% ipython --no-banner

In [1]: import numpy as np

In [2]: np.set_printoptions(precision=3, suppress=True, linewidth=100, legacy="1.25")

In [3]: B = np.array([[-2, 0, 3, 3, -1, -3], [0, 0, 2, -1, -2, -1]])

In [4]: mat = B.T @ B

In [5]: mat
Out[5]: 
array([[  4,   0,  -6,  -6,   2,   6],
       [  0,   0,   0,   0,   0,   0],
       [ -6,   0,  13,   7,  -7, -11],
       [ -6,   0,   7,  10,  -1,  -8],
       [  2,   0,  -7,  -1,   5,   5],
       [  6,   0, -11,  -8,   5,  10]])

In [6]: np.abs(mat).max()
Out[6]: 13

In [7]: mat.shape
Out[7]: (6, 6)

In [8]: np.round(np.linalg.norm(mat), 3)
Out[8]: 35.384

In [9]: data = np.load("sample14.npy")

In [10]: data
Out[10]: 
array([[-1,  4, -4],
       [-4, -1,  4],
       [ 4, -4, -1]])

In [11]: B = np.array([[2, -1, 1], [2, 0, 1], [-2, 2, 1]])

In [12]: B.T @ data.T
Out[12]: 
array([[ 14, -18,   2],
       [ -7,  12,  -6],
       [ -1,  -1,  -1]])

In [13]: np.vstack([data, B.T]).shape
Out[13]: (6, 3)

In [14]: data @ B
Out[14]: 
array([[ 14,  -7,  -1],
       [-18,  12,  -1],
       [  2,  -6,  -1]])

In [15]: np.einsum("ij,ij->i", data, data)
Out[15]: array([33, 33, 33])

In [16]: np.einsum("ik,kj->ji", data, B)
Out[16]: 
array([[ 14, -18,   2],
       [ -7,  12,  -6],
       [ -1,  -1,  -1]])

In [17]: np.linalg.matrix_rank(data @ B)
Out[17]: 3

In [18]: f = np.array([2, -1, 3])

In [19]: np.correlate(data[1], data[0], "full")
Out[19]: array([ 16, -12, -16,  17,  -4])

In [20]: np.array([np.convolve(row, f, "same") for row in data])
Out[20]: 
array([[  9, -15,  16],
       [  2,  -3,  -7],
       [-12,  14, -11]])

In [21]: rng = np.random.default_rng(330)

In [22]: z = rng.permutation(3)

In [23]: z
Out[23]: array([2, 0, 1])

In [24]: B = data[z][:, z]

In [25]: np.sort(np.abs(np.linalg.eigvals(B)))
Out[25]: array([1., 7., 7.])

In [26]: np.trace(B)
Out[26]: -3

In [27]: np.round(np.linalg.norm(data, 1), 3), round(np.linalg.norm(data, np.inf), 3)
Out[27]: (9.0, 9.0)

In [28]: round(float(np.linalg.norm(data, 2)), 3)
Out[28]: 7.0

In [29]: round(float(np.linalg.norm(data) ** 2 / np.linalg.norm(data, 2) ** 2), 3)
Out[29]: 2.02

In [30]: np.round(np.linalg.norm(data[1], 1), 3), round(np.linalg.norm(data[1], np.inf), 3)
Out[30]: (9.0, 4.0)

In [31]: data[1] @ data[2]
Out[31]: -16

In [32]: m1 = np.triu(rng.random((4, 4)) < 0.6, 1).astype(int)

In [33]: m1 = m1 + m1.T

In [34]: m1
Out[34]: 
array([[0, 0, 1, 0],
       [0, 0, 1, 1],
       [1, 1, 0, 1],
       [0, 1, 1, 0]])

In [35]: # symmetric

In [36]: q = m1.astype(float).copy()

In [37]: for j in range(4):
    ...:     q[:, j] -= q[:, :j] @ (q[:, :j].T @ q[:, j])
    ...:     q[:, j] /= np.linalg.norm(q[:, j])
    ...: 

In [38]: np.round(q.T @ q, 3) + 0
Out[38]: 
array([[1., 0., 0., 0.],
       [0., 1., 0., 0.],
       [0., 0., 1., 0.],
       [0., 0., 0., 1.]])

In [39]: np.round(q.T @ m1, 3) + 0
Out[39]: 
array([[1.   , 1.   , 0.   , 1.   ],
       [0.   , 1.   , 1.   , 0.   ],
       [0.   , 0.   , 1.414, 0.707],
       [0.   , 0.   , 0.   , 0.707]])

In [40]: Z = np.sign(np.array([[1, -3, 0, -1], [-3, -3, 1, -3], [0, 0, 0, 0], [1, -3, -2, 3]]))

In [41]: B = (np.tril(Z, -1) + np.eye(4)) @ (np.triu(Z, 1) + np.eye(4))

In [42]: evals = np.array([0, 1, -2, 2])

In [43]: A = np.rint(B * evals @ np.linalg.inv(B)) + 0

In [44]: A
Out[44]: 
array([[-1., -4., -2., -3.],
       [ 2.,  4., -2.,  2.],
       [ 0.,  0., -2.,  0.],
       [-2., -2.,  6.,  0.]])

In [45]: A.reshape(-1, 2)
Out[45]: 
array([[-1., -4.],
       [-2., -3.],
       [ 2.,  4.],
       [-2.,  2.],
       [ 0.,  0.],
       [-2.,  0.],
       [-2., -2.],
       [ 6.,  0.]])

In [46]: blk = A.reshape(4, 2, -1)

In [47]: np.swapaxes(blk, 1, 2)[1]
Out[47]: 
array([[ 2., -2.],
       [ 4.,  2.]])

In [48]: np.einsum("ihd,jhd->hij", blk, blk).shape
Out[48]: (2, 4, 4)

In [49]: np.einsum("ihd,ihd->ih", blk, blk)
Out[49]: 
array([[17., 13.],
       [20.,  8.],
       [ 0.,  4.],
       [ 8., 36.]])

In [50]: r = np.linalg.matrix_rank(A)

In [51]: r
Out[51]: 3

In [52]: N = np.linalg.svd(A)[2][r:].T

In [53]: np.round(N @ N.T, 3) + 0
Out[53]: 
array([[ 0.333, -0.333,  0.   ,  0.333],
       [-0.333,  0.333,  0.   , -0.333],
       [ 0.   ,  0.   ,  0.   ,  0.   ],
       [ 0.333, -0.333,  0.   ,  0.333]])

In [54]: np.linalg.matrix_rank(A.T @ A), np.linalg.matrix_rank(A @ A.T)
Out[54]: (3, 3)

In [55]: [int(np.linalg.matrix_rank(A[:, :j + 1])) for j in range(4)]
Out[55]: [1, 2, 3, 3]

In [56]: B = np.array([[0, 9], [5, 0]])

In [57]: Z = np.kron(B, A)

In [58]: Z
Out[58]: 
array([[ -0.,  -0.,  -0.,  -0.,  -9., -36., -18., -27.],
       [  0.,   0.,  -0.,   0.,  18.,  36., -18.,  18.],
       [  0.,   0.,  -0.,   0.,   0.,   0., -18.,   0.],
       [ -0.,  -0.,   0.,   0., -18., -18.,  54.,   0.],
       [ -5., -20., -10., -15.,  -0.,  -0.,  -0.,  -0.],
       [ 10.,  20., -10.,  10.,   0.,   0.,  -0.,   0.],
       [  0.,   0., -10.,   0.,   0.,   0.,  -0.,   0.],
       [-10., -10.,  30.,   0.,  -0.,  -0.,   0.,   0.]])

In [59]: np.linalg.matrix_rank(Z)
Out[59]: 6

In [60]: np.round(np.linalg.norm(Z, 2), 3), round(float(np.linalg.norm(B, 2) * np.linalg.norm(A, 2)), 3)
Out[60]: (73.306, 73.306)

In [61]: Z.shape
Out[61]: (8, 8)

In [62]: np.argsort(-np.linalg.norm(Z, axis=0).round(6), kind="stable")[:3]
Out[62]: array([6, 5, 2])

In [63]: np.linalg.cond(Z) > 100
Out[63]: True

In [64]: F = np.loadtxt("mat.csv", delimiter=",")

In [65]: F
Out[65]: 
array([[ 1.206, -0.456, -0.208],
       [-1.76 , -4.765, -7.271],
       [-1.257, -3.005, -0.105],
       [ 0.546,  0.683, -0.011],
       [ 1.003,  2.597,  1.678],
       [ 1.7  ,  2.28 ,  1.653],
       [ 1.371,  0.953, -2.394],
       [-0.508,  3.019,  1.431],
       [-0.535, -1.701, -3.124],
       [ 1.565,  0.987, -1.352],
       [ 1.898,  2.257,  3.681],
       [-0.289,  0.843,  2.513],
       [ 0.222, -0.139,  1.062],
       [-1.559, -1.286,  3.444],
       [-0.905, -0.956, -1.249],
       [ 1.85 ,  4.067,  3.796],
       [ 1.892,  4.101,  3.046],
       [ 2.251,  1.17 , -0.34 ],
       [ 1.204,  1.143, -0.087],
       [ 1.784,  1.749,  1.931]])

In [66]: Xs = F - F.mean(axis=0)

In [67]: evecs = np.linalg.svd(Xs)[2][:2]

In [68]: B = Xs - Xs @ evecs.T @ evecs

In [69]: B.std(axis=0)
Out[69]: array([0.52 , 0.372, 0.133])

In [70]: np.linalg.norm(B, axis=1).round(6).argmax()
Out[70]: 7

In [71]: (Xs @ evecs.T).std(axis=0)
Out[71]: array([3.259, 1.486])
